>>> import numpy as np
>>> import numpy.linalg as la
>>> np.set_printoptions(suppress=True, linewidth=100)
>>> Z = np.array([[-1, 2, 0, 1, 0, -2, -2], [-2, 3, 0, 2, 0, -1, -3]])
>>> rng = np.random.default_rng(521)
>>> A = rng.normal(size=(22, 2)) @ Z + np.array([-3, -3, 1, 1, -1, 0, -3])
>>> print(A.round(1))
[[-3.2 -2.5  1.   1.2 -1.  -0.7 -3.5]
 [-2.6 -4.7  1.   0.6 -1.   3.6 -1.3]
 [-3.  -3.7  1.   1.  -1.   2.1 -2.3]
 [-4.6 -0.4  1.   2.6 -1.  -1.4 -5.6]
 [-5.   0.2  1.   3.  -1.  -1.7 -6.2]
 [-5.1  0.5  1.   3.1 -1.  -2.  -6.5]
 [-3.6 -2.2  1.   1.6 -1.   0.3 -3.8]
 [ 0.6 -8.8  1.  -2.6 -1.   2.7  2.8]
 [-4.8 -0.4  1.   2.8 -1.  -0.4 -5.6]
 [-2.6 -3.8  1.   0.6 -1.   0.6 -2.2]
 [-2.5 -3.7  1.   0.5 -1.   0.4 -2.3]
 [-3.4 -1.9  1.   1.4 -1.  -1.8 -4.1]
 [-0.6 -6.6  1.  -1.4 -1.   0.9  0.6]
 [ 0.3 -8.2  1.  -2.3 -1.   2.4  2.2]
 [-1.4 -6.2  1.  -0.6 -1.   3.2  0.2]
 [-4.7 -0.2  1.   2.7 -1.  -1.8 -5.8]
 [-1.4 -5.4  1.  -0.6 -1.   0.7 -0.6]
 [ 0.8 -9.4  1.  -2.8 -1.   4.1  3.4]
 [-7.4  3.8  1.   5.4 -1.  -2.9 -9.8]
 [-2.7 -3.2  1.   0.7 -1.  -0.5 -2.8]
 [-1.8 -5.1  1.  -0.2 -1.   1.4 -0.9]
 [-0.7 -7.4  1.  -1.3 -1.   3.9  1.4]]
>>> def softmax(z):
...     e = np.exp(z - z.max(axis=-1, keepdims=True))
...     return e / e.sum(axis=-1, keepdims=True)
... 
>>> print(np.round(softmax(A[12] + 2), 1) + 0)
[0.1 0.  0.3 0.  0.  0.3 0.2]
>>> print(np.round(softmax(A[12]), 1) + 0)
[0.1 0.  0.3 0.  0.  0.3 0.2]
>>> att = A @ A.T / np.sqrt(7)
>>> print(softmax(att).round(6).argmax(axis=1))
[18 17  1 18 18 18 18 17 18  1  1 18 17 17 17 18 17 17 18 18 17 17]
>>> print(np.round(softmax(att)[12] @ A, 1))
[ 0.8 -9.3  1.  -2.8 -1.   3.9  3.3]
